% ipython --no-banner

In [1]: import numpy as np

In [2]: np.set_printoptions(precision=2, suppress=True, linewidth=120)

In [3]: W0 = np.loadtxt("run12.csv", delimiter=",")

In [4]: print(W0)
[[-2.  0.  0.  0.  0.  0.  0.  0.  0.  0.]
 [ 0.  7.  3.  9.  6.  6.  6.  0.  3.  9.]
 [ 0.  3. -1.  3.  2.  2.  2.  0.  1.  3.]
 [ 0.  9.  3.  7.  6.  6.  6.  0.  3.  9.]
 [ 0.  6.  2.  6.  2.  4.  4.  0.  2.  6.]
 [ 0.  6.  2.  6.  4.  2.  4.  0.  2.  6.]
 [ 0.  6.  2.  6.  4.  4.  2.  0.  2.  6.]
 [ 0.  0.  0.  0.  0.  0.  0. -2.  0.  0.]
 [ 0.  3.  1.  3.  2.  2.  2.  0. -1.  3.]
 [ 0.  9.  3.  9.  6.  6.  6.  0.  3.  7.]]

In [5]: evals, evecs = np.linalg.eigh(W0)

In [6]: x0 = np.array([1, 0, 3, 2, 0, 1, 3, 2, 3, 1])

In [7]: print(np.abs(W0).sum(axis=1).max(), round(np.abs(evals).max(), 2))
49.0 39.0

In [8]: print(x0 @ W0 @ x0)
453.0

In [9]: print((np.sign(evecs[:, -1].round(6)) == np.sign(evecs[0, -1].round(6))).astype(int))
[1 0 0 0 0 0 0 1 0 0]

In [10]: print(round(x0 @ W0 @ x0 / (x0 @ x0), 2), round(evals[0], 2), round(float(evals[-1]), 2))
11.92 -2.0 39.0

In [11]: print(evecs * np.maximum(evals, 0) @ evecs.T)
[[0.   0.   0.   0.   0.   0.   0.   0.   0.   0.  ]
 [0.   8.56 2.85 8.56 5.71 5.71 5.71 0.   2.85 8.56]
 [0.   2.85 0.95 2.85 1.9  1.9  1.9  0.   0.95 2.85]
 [0.   8.56 2.85 8.56 5.71 5.71 5.71 0.   2.85 8.56]
 [0.   5.71 1.9  5.71 3.8  3.8  3.8  0.   1.9  5.71]
 [0.   5.71 1.9  5.71 3.8  3.8  3.8  0.   1.9  5.71]
 [0.   5.71 1.9  5.71 3.8  3.8  3.8  0.   1.9  5.71]
 [0.   0.   0.   0.   0.   0.   0.   0.   0.   0.  ]
 [0.   2.85 0.95 2.85 1.9  1.9  1.9  0.   0.95 2.85]
 [0.   8.56 2.85 8.56 5.71 5.71 5.71 0.   2.85 8.56]]

In [12]: print(np.linalg.eigvalsh(W0[1:, 1:]))
[-2. -2. -2. -2. -2. -2. -2. -2. 39.]

In [13]: print(np.round(evecs * np.abs(evals) @ evecs.T, 2) + 0)
[[ 2.    0.    0.    0.    0.    0.    0.    0.    0.    0.  ]
 [ 0.   10.12  2.71  8.12  5.41  5.41  5.41  0.    2.71  8.12]
 [ 0.    2.71  2.9   2.71  1.8   1.8   1.8   0.    0.9   2.71]
 [ 0.    8.12  2.71 10.12  5.41  5.41  5.41  0.    2.71  8.12]
 [ 0.    5.41  1.8   5.41  5.61  3.61  3.61  0.    1.8   5.41]
 [ 0.    5.41  1.8   5.41  3.61  5.61  3.61  0.    1.8   5.41]
 [ 0.    5.41  1.8   5.41  3.61  3.61  5.61  0.    1.8   5.41]
 [ 0.    0.    0.    0.    0.    0.    0.    2.    0.    0.  ]
 [ 0.    2.71  0.9   2.71  1.8   1.8   1.8   0.    2.9   2.71]
 [ 0.    8.12  2.71  8.12  5.41  5.41  5.41  0.    2.71 10.12]]

In [14]: rng = np.random.default_rng(236523)

In [15]: M2 = W0 + rng.integers(-2, 3, (10, 1)) @ rng.integers(-2, 3, (1, 10))

In [16]: print(M2)
[[-3.  2.  1.  0. -1.  1. -1. -1.  2.  1.]
 [ 2.  3.  1.  9.  8.  4.  8.  2. -1.  7.]
 [ 2. -1. -3.  3.  4.  0.  4.  2. -3.  1.]
 [ 2.  5.  1.  7.  8.  4.  8.  2. -1.  7.]
 [ 1.  4.  1.  6.  3.  3.  5.  1.  0.  5.]
 [ 1.  4.  1.  6.  5.  1.  5.  1.  0.  5.]
 [-2. 10.  4.  6.  2.  6.  0. -2.  6.  8.]
 [-2.  4.  2.  0. -2.  2. -2. -4.  4.  2.]
 [-2.  7.  3.  3.  0.  4.  0. -2.  3.  5.]
 [ 2.  5.  1.  9.  8.  4.  8.  2. -1.  5.]]

In [17]: print(np.abs(M2 - W0).sum(axis=1))
[11. 22. 22. 22. 11. 11. 22. 22. 22. 22.]

In [18]: print(M2 - W0)
[[-1.  2.  1.  0. -1.  1. -1. -1.  2.  1.]
 [ 2. -4. -2.  0.  2. -2.  2.  2. -4. -2.]
 [ 2. -4. -2.  0.  2. -2.  2.  2. -4. -2.]
 [ 2. -4. -2.  0.  2. -2.  2.  2. -4. -2.]
 [ 1. -2. -1.  0.  1. -1.  1.  1. -2. -1.]
 [ 1. -2. -1.  0.  1. -1.  1.  1. -2. -1.]
 [-2.  4.  2.  0. -2.  2. -2. -2.  4.  2.]
 [-2.  4.  2.  0. -2.  2. -2. -2.  4.  2.]
 [-2.  4.  2.  0. -2.  2. -2. -2.  4.  2.]
 [ 2. -4. -2.  0.  2. -2.  2.  2. -4. -2.]]

In [19]: lab = rng.permutation(10)

In [20]: M2 = W0[:, lab] * rng.choice([-1, 1], 10)

In [21]: print(M2)
[[ 0.  0. -0.  2.  0. -0. -0.  0.  0. -0.]
 [ 6.  0. -9. -0.  7. -3. -9.  6.  6. -3.]
 [ 2.  0. -3. -0.  3. -1. -3.  2.  2.  1.]
 [ 6.  0. -9. -0.  9. -3. -7.  6.  6. -3.]
 [ 4.  0. -6. -0.  6. -2. -6.  4.  2. -2.]
 [ 2.  0. -6. -0.  6. -2. -6.  4.  4. -2.]
 [ 4.  0. -6. -0.  6. -2. -6.  2.  4. -2.]
 [ 0. -2. -0. -0.  0. -0. -0.  0.  0. -0.]
 [ 2.  0. -3. -0.  3.  1. -3.  2.  2. -1.]
 [ 6.  0. -7. -0.  9. -3. -9.  6.  6. -3.]]

In [22]: U, _, Vt = np.linalg.svd(W0.T @ M2)

In [23]: print(np.round(U @ Vt, 2) + 0)
[[ 0.  0.  0. -1.  0.  0.  0.  0.  0.  0.]
 [ 0.  0.  0.  0.  1.  0.  0.  0.  0.  0.]
 [ 0.  0.  0.  0.  0.  0.  0.  0.  0. -1.]
 [ 0.  0.  0.  0.  0.  0. -1.  0.  0.  0.]
 [ 0.  0.  0.  0.  0.  0.  0.  0.  1.  0.]
 [ 1.  0.  0.  0.  0.  0.  0.  0.  0.  0.]
 [ 0.  0.  0.  0.  0.  0.  0.  1.  0.  0.]
 [ 0.  1.  0.  0.  0.  0.  0.  0.  0.  0.]
 [ 0.  0.  0.  0.  0. -1.  0.  0.  0.  0.]
 [ 0.  0. -1.  0.  0.  0.  0.  0.  0.  0.]]

In [24]: print(lab)
[5 7 9 0 1 8 3 6 4 2]

In [25]: X = np.load("dump.npy")

In [26]: print(X)
[[ 4  7  4 -8 -5 -7 -8 -8 -8]
 [ 0  8 -1  3 -1 -1  7 -5 -5]
 [ 0  0  4 -7  2  8  2 -5  2]
 [ 0  0  0  0  8  7 -5  4  8]
 [ 0  0  0  0  0  9  6  5  7]
 [ 0  0  0  0  0 -5 -7  7 -5]
 [ 0  0  0  0  0  0  2  9  2]
 [ 0  0  0  0  0  0  0  9 -7]
 [ 0  0  0  0  0  0  0  0  5]]

In [27]: print([int(np.linalg.matrix_rank(np.linalg.matrix_power(X, p))) for p in range(1, 10)])
[8, 7, 7, 7, 7, 7, 7, 7, 7]

In [28]: print(np.prod(np.diag(X)), np.round(np.linalg.det(X), 2))
0 0.0

In [29]: print(np.sort(np.linalg.eigvals(X)))
[-5.  0.  0.  2.  4.  4.  5.  8.  9.]

In [30]: print(np.linalg.matrix_rank(X - X[0, 0] * np.eye(9)))
8

In [31]: print(np.linalg.norm(X, axis=1))
[20.27 13.23 12.88 14.76 13.82 12.17  9.43 11.4   5.  ]

In [32]: print(X[3] @ X[5])
-12

In [33]: print(np.linalg.norm(X, axis=1).argmax())
0

In [34]: m1 = np.loadtxt("w.csv", delimiter=",")

In [35]: print(m1)
[[  0.9   0.7   1.4]
 [  0.2  -0.8   0.1]
 [  6.    0.  -15. ]
 [  1.6  -0.9   0.5]
 [  1.2  -0.3  -0.3]
 [ -0.4   0.   -1. ]
 [ -0.1  -2.   -0.7]
 [  0.2   2.   -0.1]
 [ -0.3  -0.4  -1. ]
 [ -0.6   0.    0.1]
 [  2.1   0.5  -0.4]
 [  0.8  -1.3  -0.3]
 [  0.1  -0.2   0.6]
 [ -3.   -0.8   0. ]
 [  0.2  -0.1   0.6]
 [  1.9  -0.4   0.9]
 [ -0.7  -0.3  -1.3]
 [ -0.2   0.1  -0.5]
 [ -0.3  -0.1   2.4]
 [ -0.4  -1.5  -0.6]
 [  1.1   1.5  -0.8]
 [  0.6  -0.5  -0.4]
 [  0.5   1.1   0.1]
 [  2.4  -0.5  -0.8]
 [ -0.1  -0.3  -0.1]
 [  0.4   1.3   0.7]
 [  0.   -0.5   0.2]
 [ -1.    0.1   1.2]
 [  1.3   1.5  -0.5]
 [ -1.5   1.3   0.2]
 [ -1.1  -1.5  -0.6]
 [  1.2   0.3  -0.6]
 [ -1.    0.3  -0.9]]

In [36]: Xc = m1 - m1.mean(axis=0)

In [37]: evecs = np.linalg.svd(Xc)[2][:1]

In [38]: M2 = Xc - Xc @ evecs.T @ evecs

In [39]: print(np.round(np.linalg.norm(M2) / np.linalg.norm(Xc), 2))
0.44

In [40]: print(np.linalg.norm(M2, axis=1).round(6).argmax())
13
